% python3 -q
>>> import numpy as np
>>> np.set_printoptions(precision=2, suppress=True, linewidth=120)
>>> rd = lambda a: np.round(a, 2) + 0
>>> feats = np.loadtxt("arr.csv", delimiter=",")
>>> print(rd(feats))
[[-4.21  1.96 -0.83 -1.74 -0.38 -8.6  -0.81]
 [ 5.24 -0.4  -2.85  0.08 -3.49 -6.21 -3.68]
 [ 7.82 -2.29 -1.03  1.85 -1.91  4.79 -1.59]
 [-8.09  1.63  2.48 -1.15  3.42  1.22  3.35]
 [-8.39  2.14  1.7  -1.66  2.66 -2.53  2.42]
 [-5.86  0.62  2.86 -0.26  3.57  5.52  3.71]
 [ 0.81  0.9  -2.26 -0.97 -2.4  -8.89 -2.77]
 [-5.57  2.16 -0.27 -1.86  0.34 -7.78 -0.08]
 [-6.54  2.26  0.2  -1.9   0.93 -6.88  0.53]
 [-1.5   1.44 -1.7  -1.38 -1.57 -9.19 -1.99]
 [-0.17 -1.06  2.12  1.09  2.19  9.04  2.57]
 [-6.96  2.29  0.44 -1.91  1.21 -6.35  0.84]
 [ 1.82  0.63 -2.46 -0.76 -2.71 -8.55 -3.05]
 [-1.76  1.5  -1.62 -1.42 -1.47 -9.18 -1.89]
 [ 8.21 -2.23 -1.41  1.76 -2.34  3.58 -2.07]]
>>> rng = np.random.default_rng(70)
>>> B = feats + rng.integers(-2, 3, (15, 2)) @ rng.integers(-2, 3, (2, 7))
>>> print(rd(B))
[[ -2.21   0.96   1.17  -0.74   3.62  -9.6   -1.81]
 [  3.24   0.6   -4.85  -0.92  -7.49  -5.21  -2.68]
 [  9.82  -1.29   0.97   0.85  -1.91   7.79   1.41]
 [-12.09   3.63  -1.52  -3.15  -4.58   3.22   5.35]
 [-10.39   0.14  -0.3    0.34   4.66  -7.53  -2.58]
 [ -5.86   0.62   2.86  -0.26   3.57   5.52   3.71]
 [  2.81   0.9   -0.26  -0.97  -0.4   -7.89  -1.77]
 [ -1.57   1.16   3.73  -0.86   6.34  -7.78  -0.08]
 [ -8.54   4.26  -1.8   -3.9   -5.07  -3.88   3.53]
 [  0.5    2.44   0.3   -2.38  -1.57  -6.19   1.01]
 [  3.83  -0.06   6.12   0.09   4.19  13.04   6.57]
 [ -4.96   2.29   2.44  -1.91   3.21  -5.35   1.84]
 [  5.82  -0.37   1.54   0.24   3.29  -8.55  -3.05]
 [  2.24   2.5    2.38  -2.42   0.53  -5.18   2.11]
 [ 10.21  -3.23   0.59   2.76   1.66   2.58  -3.07]]
>>> print(np.abs(B - feats).sum(axis=1))
[12. 12. 12. 24. 20.  0.  8. 16. 20. 12. 20.  8. 16. 20. 12.]
>>> print(rd(B - feats))
[[ 2. -1.  2.  1.  4. -1. -1.]
 [-2.  1. -2. -1. -4.  1.  1.]
 [ 2.  1.  2. -1.  0.  3.  3.]
 [-4.  2. -4. -2. -8.  2.  2.]
 [-2. -2. -2.  2.  2. -5. -5.]
 [ 0.  0.  0.  0.  0.  0.  0.]
 [ 2.  0.  2.  0.  2.  1.  1.]
 [ 4. -1.  4.  1.  6.  0.  0.]
 [-2.  2. -2. -2. -6.  3.  3.]
 [ 2.  1.  2. -1.  0.  3.  3.]
 [ 4.  1.  4. -1.  2.  4.  4.]
 [ 2.  0.  2.  0.  2.  1.  1.]
 [ 4. -1.  4.  1.  6.  0.  0.]
 [ 4.  1.  4. -1.  2.  4.  4.]
 [ 2. -1.  2.  1.  4. -1. -1.]]
>>> print(np.linalg.matrix_rank(B - feats, tol=1e-8))
2
>>> r0 = np.array([2, -3, 3, 2, 1, 1, 3, -1, 2, 0])
>>> g = np.array([-1, 2, -2, -3, 1, 1, -3, 1])
>>> m1 = r0[:, None] + g[None, :]
>>> print(m1)
[[ 1  4  0 -1  3  3 -1  3]
 [-4 -1 -5 -6 -2 -2 -6 -2]
 [ 2  5  1  0  4  4  0  4]
 [ 1  4  0 -1  3  3 -1  3]
 [ 0  3 -1 -2  2  2 -2  2]
 [ 0  3 -1 -2  2  2 -2  2]
 [ 2  5  1  0  4  4  0  4]
 [-2  1 -3 -4  0  0 -4  0]
 [ 1  4  0 -1  3  3 -1  3]
 [-1  2 -2 -3  1  1 -3  1]]
>>> # rows and columns are dependent
>>> print(np.linalg.norm(m1, axis=1).argmax())
1
>>> print(rd(np.linalg.norm(m1) ** 2 / np.linalg.norm(m1, 2) ** 2))
1.58
>>> print([round(float(x), 2) for x in np.linalg.svd(m1, compute_uv=False)[:3]])
[18.78, 14.25, 0.0]
>>> U, sv, vt = np.linalg.svd(m1)
>>> V = vt[:(sv > 1e-8).sum()]
>>> x0 = m1[0] + -1 * m1[5] + rng.integers(2) * np.eye(8)[5]
>>> print(x0)
[1. 1. 1. 1. 1. 2. 1. 1.]
>>> print(rd(V.T @ V))
[[ 0.13  0.08  0.15  0.17  0.1   0.1   0.17  0.1 ]
 [ 0.08  0.35 -0.01 -0.1   0.26  0.26 -0.1   0.26]
 [ 0.15 -0.01  0.21  0.26  0.04  0.04  0.26  0.04]
 [ 0.17 -0.1   0.26  0.35 -0.01 -0.01  0.35 -0.01]
 [ 0.1   0.26  0.04 -0.01  0.21  0.21 -0.01  0.21]
 [ 0.1   0.26  0.04 -0.01  0.21  0.21 -0.01  0.21]
 [ 0.17 -0.1   0.26  0.35 -0.01 -0.01  0.35 -0.01]
 [ 0.1   0.26  0.04 -0.01  0.21  0.21 -0.01  0.21]]
>>> print(np.linalg.matrix_rank(np.vstack([m1, x0])))
3
>>> print(np.allclose(V.T @ V @ x0, x0))
False
